In [1]: import numpy as np

In [2]: np.set_printoptions(precision=2, suppress=True, linewidth=160, sign=" ")

In [3]: tidy = lambda a: np.round(a, 2) + 0

In [4]: A = np.load("mat.npy")

In [5]: print(A)
[[ -6.01  -7.    -3.34   5.86]
 [-17.34  -7.91 -11.22   6.85]
 [ -8.52 -13.75   5.88  14.23]
 [  1.77  -2.84  19.32  -3.36]
 [  4.96   9.91   9.9   14.83]
 [  1.92   3.86   6.34   4.48]
 [ -6.26  -2.53   3.34   1.58]
 [ -0.02   8.05  -5.2    5.96]
 [ -9.74  -4.54   8.26   9.16]
 [ -4.6   17.12   6.78   7.15]
 [  4.12  -9.84   2.74 -21.1 ]
 [ 15.2    9.24   6.92 -10.87]
 [-15.68   0.9   -1.49  -0.55]
 [  9.71  -7.     6.58   4.53]
 [  9.07   9.85   2.33  -6.82]
 [  3.71  -1.08   0.78  -4.86]
 [ 13.92   9.2   20.18   1.39]
 [  4.22  11.19 -15.77  -6.92]
 [ -2.92  -3.45  -5.79   7.04]
 [  3.53  -5.21  10.77   1.9 ]
 [  5.33  16.39   2.36 -18.8 ]
 [ -7.87  -4.58  -7.1    4.68]
 [ -8.22 -11.85  -3.86   5.61]
 [  9.81   4.25  -1.55  -5.12]]

In [6]: Ac = A - A.mean(axis=0)

In [7]: evecs = np.linalg.svd(Ac)[2][:3]

In [8]: M2 = Ac - Ac @ evecs.T @ evecs

In [9]: print(tidy(np.diag(evecs.T @ evecs)))
[ 0.44  0.92  0.8   0.84]

In [10]: print(tidy(np.cov(Ac @ evecs.T, rowvar=False)))
[[ 151.03    0.      0.  ]
 [   0.     79.73    0.  ]
 [   0.      0.     56.39]]

In [11]: M2 = np.c_[A[:, :3] @ np.array([[2, 0, 1], [3, 1, 2], [0, 0, 0]]), np.array([2, 2, 3, 1, 3, 3, 1, 1, 1, 3, 3, 0, 1, 0, 2, 1, 3, 2, 1, 0, 3, 1, 3, 3])]

In [12]: print(tidy(M2))
[[-33.02  -7.   -20.01   2.  ]
 [-58.41  -7.91 -33.16   2.  ]
 [-58.29 -13.75 -36.02   3.  ]
 [ -4.98  -2.84  -3.91   1.  ]
 [ 39.65   9.91  24.78   3.  ]
 [ 15.42   3.86   9.64   3.  ]
 [-20.11  -2.53 -11.32   1.  ]
 [ 24.11   8.05  16.08   1.  ]
 [-33.1   -4.54 -18.82   1.  ]
 [ 42.16  17.12  29.64   3.  ]
 [-21.28  -9.84 -15.56   3.  ]
 [ 58.12   9.24  33.68   0.  ]
 [-28.66   0.9  -13.88   1.  ]
 [ -1.58  -7.    -4.29   0.  ]
 [ 47.69   9.85  28.77   2.  ]
 [  4.18  -1.08   1.55   1.  ]
 [ 55.44   9.2   32.32   3.  ]
 [ 42.01  11.19  26.6    2.  ]
 [-16.19  -3.45  -9.82   1.  ]
 [ -8.57  -5.21  -6.89   0.  ]
 [ 59.83  16.39  38.11   3.  ]
 [-29.48  -4.58 -17.03   1.  ]
 [-51.99 -11.85 -31.92   3.  ]
 [ 32.37   4.25  18.31   3.  ]]

In [13]: print(tidy(np.linalg.norm(M2 - A @ np.linalg.lstsq(A, M2)[0], axis=0)))
[ 0.    0.    0.    9.63]

In [14]: print(np.linalg.matrix_rank(np.c_[A, M2]))
5

In [15]: labels = A[:, 2] > np.median(A[:, 2])

In [16]: f = A[labels].mean(axis=0) - A[~labels].mean(axis=0)

In [17]: print(tidy((((A - A.mean(axis=0)) @ f > 0) == labels).mean()))
0.88

In [18]: print(labels.astype(int))
[ 0  0  1  1  1  1  1  0  1  1  1  1  0  1  0  0  1  0  0  1  0  0  0  0]

In [19]: print(np.argsort(-np.abs(f).round(6), kind="stable"))
[ 2  0  3  1]

In [20]: print(((A - A.mean(axis=0)) @ f > 0).astype(int))
[ 0  0  1  1  1  1  0  0  1  1  0  1  0  1  1  0  1  0  0  1  0  0  0  0]

In [21]: C2 = np.cov(A, rowvar=False)

In [22]: print(tidy(np.median(A, axis=0)))
[ 1.84 -1.8   2.55  3.19]

In [23]: print(np.argsort(-A.std(axis=0).round(6), kind="stable"))
[ 3  1  0  2]

In [24]: print(tidy(np.corrcoef(A[:, 3], A[:, 2])[0, 1]))
0.03

In [25]: print(tidy(np.corrcoef(A.T)))
[[ 1.    0.48  0.41 -0.48]
 [ 0.48  1.    0.1  -0.27]
 [ 0.41  0.1   1.    0.03]
 [-0.48 -0.27  0.03  1.  ]]

In [26]: W2 = A[[23, 2]].astype(float)

In [27]: for _ in range(3):
    ...:     labels = np.linalg.norm(A[:, None] - W2, axis=-1).argmin(axis=1)
    ...:     W2 = np.array([A[labels == j].mean(axis=0) for j in range(2)])
    ...: 

In [28]: print(labels)
[ 1  1  1  0  0  0  1  0  1  0  0  0  1  0  0  0  0  0  1  0  0  1  1  0]

In [29]: print(np.abs(W2[1] - W2[0]).argmax())
0

In [30]: feats = np.load("m.npy")

In [31]: print(feats)
[[ 1.  0.  1.  5.  2. -5.]
 [ 3.  3.  5.  5.  1.  3.]
 [ 5.  5.  5.  5.  3. -6.]
 [ 3.  4.  5.  1.  0. -4.]
 [ 2.  4.  4.  2.  2.  8.]
 [ 0.  0.  0.  0.  0.  0.]]

In [32]: # rank 5

In [33]: print(np.linalg.lstsq(feats[:-1].T, feats[-1])[2])
5

In [34]: print(np.unique(feats.round(6), axis=0).shape)
(6, 6)

In [35]: U, sv, VT = np.linalg.svd(feats, full_matrices=False)

In [36]: print(U.shape, sv.shape, VT.shape)
(6, 6) (6,) (6, 6)

In [37]: print(np.allclose(U * sv @ VT, feats))
True

In [38]: print(tidy(U.T @ feats @ VT.T))
[[ 16.69   0.     0.     0.     0.     0.  ]
 [  0.    12.07   0.     0.     0.     0.  ]
 [  0.     0.     4.98   0.     0.     0.  ]
 [  0.     0.     0.     2.1    0.     0.  ]
 [  0.     0.     0.     0.     0.72   0.  ]
 [  0.     0.     0.     0.     0.     0.  ]]

In [39]: print(np.abs(U[:, 0]).round(6).argmax())
2

In [40]: print(tidy(np.abs(VT[0])))
[ 0.41  0.45  0.54  0.48  0.22  0.24]
